$ python -q
>>> import numpy as np
>>> np.set_printoptions(precision=1, suppress=True, linewidth=200, legacy="1.25")
>>> def rnd(a):
...     return np.round(a, 1) + 0
... 
>>> A = np.loadtxt("layer2.csv", delimiter=",")
>>> A
array([[ 3. ,  3.1,  1. ],
       [ 3. ,  3. ,  1.1],
       [ 2.9,  3. ,  1. ],
       [ 2.9,  3. ,  1. ],
       [ 2.9,  2.9,  0.8],
       [ 3.1,  3.1,  1.1],
       [ 3. ,  2.8,  1. ],
       [ 3.1,  3. ,  1.1],
       [ 2.9,  3.1,  1. ],
       [ 3. ,  2.9,  0.9],
       [ 3.1,  3. ,  1.2],
       [ 3.2,  3.2,  1.1],
       [ 3. ,  3.1,  1. ],
       [ 3. ,  3. ,  1. ],
       [ 1. , -0.1,  1.9],
       [ 1. ,  0.1,  1.9],
       [ 1.1,  0.1,  1.9],
       [ 0.9, -0.1,  2. ],
       [ 1. ,  0. ,  2. ],
       [ 0.9,  0.1,  2. ],
       [ 1. ,  0.1,  2. ],
       [ 1.2,  0. ,  2.1],
       [ 1.2,  0.2,  2.1],
       [ 0.9,  0.1,  2.2],
       [ 1.1,  0. ,  2. ],
       [ 1. ,  0. ,  2.2],
       [ 1. , -0.1,  1.9],
       [ 1.1,  0. ,  2. ]])
>>> # row 3 repeats row 2
>>> Ac = (A - A.mean(axis=0)) / A.std(axis=0)
>>> rnd(Ac.std(axis=0))
array([1., 1., 1.])
>>> np.argwhere(np.abs(Ac) > 2)
array([], shape=(0, 2), dtype=int64)
>>> coef = np.linalg.lstsq(np.delete(Ac, 1, axis=1), Ac[:, 1])[0]
>>> np.abs(coef).argmax()
0
>>> print(rnd(1 - np.var(Ac[:, 1] - np.delete(Ac, 1, axis=1) @ coef)))
1.0
>>> idx = A[:, 1] > np.median(A[:, 1])
>>> f = A[idx].mean(axis=0) - A[~idx].mean(axis=0)
>>> print(np.argsort(-np.abs(f).round(6), kind="stable"))
[1 0 2]
>>> idx.astype(int)
array([1, 1, 1, 1, 1, 1, 1, 1, 1, 1, 1, 1, 1, 1, 0, 0, 0, 0, 0, 0, 0, 0, 0, 0, 0, 0, 0, 0])
>>> print(rnd(f))
[ 2.  3. -1.]
>>> (((A - A.mean(axis=0)) @ f > 0) == idx).mean()
1.0
>>> data = np.loadtxt("sample16.csv", delimiter=",")
>>> data
array([[ 19.,  -2.,   2.,   1.,  -3.,   3.],
       [ -2., -12.,  -3.,   1.,  -2.,  -1.],
       [ -2.,  -3.,  13.,  -3.,   3.,  -1.],
       [ -2.,   0.,  -3., -16.,  -3.,   0.],
       [ -3.,   2.,   2.,   3.,  15.,   0.],
       [ -3.,   3.,  -1.,  -1.,   3., -20.]])
>>> np.trace(data)
-1.0
>>> W0 = np.array([[0, -2, -1], [5, -15, 2], [-2, 5, -3]])
>>> blk = np.stack([W0, 4 * W0, W0[::-1]])
>>> rnd(np.linalg.norm(blk, axis=(1, 2)))
array([17.2, 68.9, 17.2])
>>> np.linalg.matrix_rank(blk)
array([3, 3, 3])
>>> np.einsum("bij,cij->bc", blk, blk)
array([[ 297, 1188,  240],
       [1188, 4752,  960],
       [ 240,  960,  297]])
>>> blk.sum(axis=0)
array([[ -2,  -5,  -8],
       [ 30, -90,  12],
       [-10,  23, -16]])
>>> print(rnd(np.linalg.det(W0.T)))
-17.0
>>> rnd(np.linalg.eigvals(W0))
array([-15.3,  -0.5,  -2.3])
>>> rnd(np.linalg.det(W0[::-1]))
17.0
>>> rnd(np.linalg.eigvals(W0).sum().real)
-18.0
>>> rng = np.random.default_rng(426)
>>> B = W0 + rng.integers(-2, 3, (3, 2)) @ rng.integers(-2, 3, (2, 3))
>>> B
array([[ -2,   0,   3],
       [  7, -19,  -4],
       [ -3,   4,  -3]])
>>> np.abs(B - W0).sum(axis=1)
array([ 8, 12,  2])
>>> mat = np.load("m.npy")
>>> rnd(mat)
array([[ 0.8, -0.4, -0.4],
       [-0.4,  0.1, -0.9],
       [-0.4, -0.9,  0.1]])
>>> C2 = mat.T @ mat
>>> np.linalg.matrix_rank(C2)
3
>>> blk = np.stack([mat, -2 * mat, mat[::-1]])
>>> rnd(np.linalg.det(blk))
array([-1.,  8.,  1.])
>>> np.linalg.matrix_rank(blk.reshape(3, -1))
2
>>> rnd(np.linalg.norm(blk, axis=(1, 2)))
array([1.7, 3.5, 1.7])
>>> (blk @ mat.T).shape
(3, 3, 3)
>>> np.linalg.matrix_rank(blk)
array([3, 3, 3])
>>> print([round(float(np.linalg.det(mat[:i, :i])), 2) + 0 for i in range(1, 4)])
[0.83, -0.08, -1.0]
>>> ev, V = np.linalg.eigh(mat)
>>> x = np.array([-1, -1, -2])
>>> rnd(np.abs(mat).sum(axis=1).max()), np.abs(ev).max()
(1.6, 1.0)
>>> rnd(x @ mat @ x / (x @ x)), rnd(ev[0]), ev[-1]
(-0.8, -1.0, 1.0)
>>> rnd(V * np.maximum(ev, 0) @ V.T)
array([[ 0.9, -0.2, -0.2],
       [-0.2,  0.5, -0.5],
       [-0.2, -0.5,  0.5]])
